% python3 -q
>>> import numpy as np
>>> np.set_printoptions(precision=3, suppress=True, linewidth=200)
>>> arr = np.load("layer17.npy")
>>> arr
array([[ 0.1, -0.8, -0.5, -0.4,  3. ,  0.1, -0.3,  0.6, -1.4,  1.4,  0.2, -0.8],
       [-1.9, -1.6, -0.8, -1.9, -8. ,  1.4,  0.2, -1.4, -0.6, -1. ,  0.9, -0.7],
       [ 1.4,  0.3, -1. ,  2.2,  0. ,  0.9,  0.8, -0.3,  1.9, -0.7, -0.8,  1.3],
       [ 2.1, -0.4,  0.8,  0.6,  2. , -0.8,  1.2, -0.7, -1.3, -1.1, -2. , -0.1],
       [-0.3,  0.3,  0.3,  0. ,  2.5, -0.1, -1.8, -0.4,  0.2, -1. , -1.2, -1.2],
       [-0.5,  0.3, -2. , -0.4, -6.5,  0.9,  1.1,  0.2, -2.1,  0. , -0.2,  1.5],
       [-0.6,  1.4, -1.3,  1.2,  0.5,  1.4, -0.3, -0.9, -1.3,  0.1, -1.5,  0.2],
       [ 0. ,  0.1,  1.4, -0.8, -1.5, -1. ,  0.1, -1.4, -0.2, -0.5,  0.3, -1.9]])
>>> # column 4 dominates
>>> t = np.radians(15)
>>> Rm = np.eye(12)
>>> Rm[4, 4] = Rm[11, 11] = np.cos(t)
>>> Rm[4, 11], Rm[11, 4] = -np.sin(t), np.sin(t)
>>> Rm
array([[ 1.   ,  0.   ,  0.   ,  0.   ,  0.   ,  0.   ,  0.   ,  0.   ,  0.   ,  0.   ,  0.   ,  0.   ],
       [ 0.   ,  1.   ,  0.   ,  0.   ,  0.   ,  0.   ,  0.   ,  0.   ,  0.   ,  0.   ,  0.   ,  0.   ],
       [ 0.   ,  0.   ,  1.   ,  0.   ,  0.   ,  0.   ,  0.   ,  0.   ,  0.   ,  0.   ,  0.   ,  0.   ],
       [ 0.   ,  0.   ,  0.   ,  1.   ,  0.   ,  0.   ,  0.   ,  0.   ,  0.   ,  0.   ,  0.   ,  0.   ],
       [ 0.   ,  0.   ,  0.   ,  0.   ,  0.966,  0.   ,  0.   ,  0.   ,  0.   ,  0.   ,  0.   , -0.259],
       [ 0.   ,  0.   ,  0.   ,  0.   ,  0.   ,  1.   ,  0.   ,  0.   ,  0.   ,  0.   ,  0.   ,  0.   ],
       [ 0.   ,  0.   ,  0.   ,  0.   ,  0.   ,  0.   ,  1.   ,  0.   ,  0.   ,  0.   ,  0.   ,  0.   ],
       [ 0.   ,  0.   ,  0.   ,  0.   ,  0.   ,  0.   ,  0.   ,  1.   ,  0.   ,  0.   ,  0.   ,  0.   ],
       [ 0.   ,  0.   ,  0.   ,  0.   ,  0.   ,  0.   ,  0.   ,  0.   ,  1.   ,  0.   ,  0.   ,  0.   ],
       [ 0.   ,  0.   ,  0.   ,  0.   ,  0.   ,  0.   ,  0.   ,  0.   ,  0.   ,  1.   ,  0.   ,  0.   ],
       [ 0.   ,  0.   ,  0.   ,  0.   ,  0.   ,  0.   ,  0.   ,  0.   ,  0.   ,  0.   ,  1.   ,  0.   ],
       [ 0.   ,  0.   ,  0.   ,  0.   ,  0.259,  0.   ,  0.   ,  0.   ,  0.   ,  0.   ,  0.   ,  0.966]])
>>> other = arr @ Rm.T
>>> np.allclose(arr @ arr.T, other @ other.T)
True
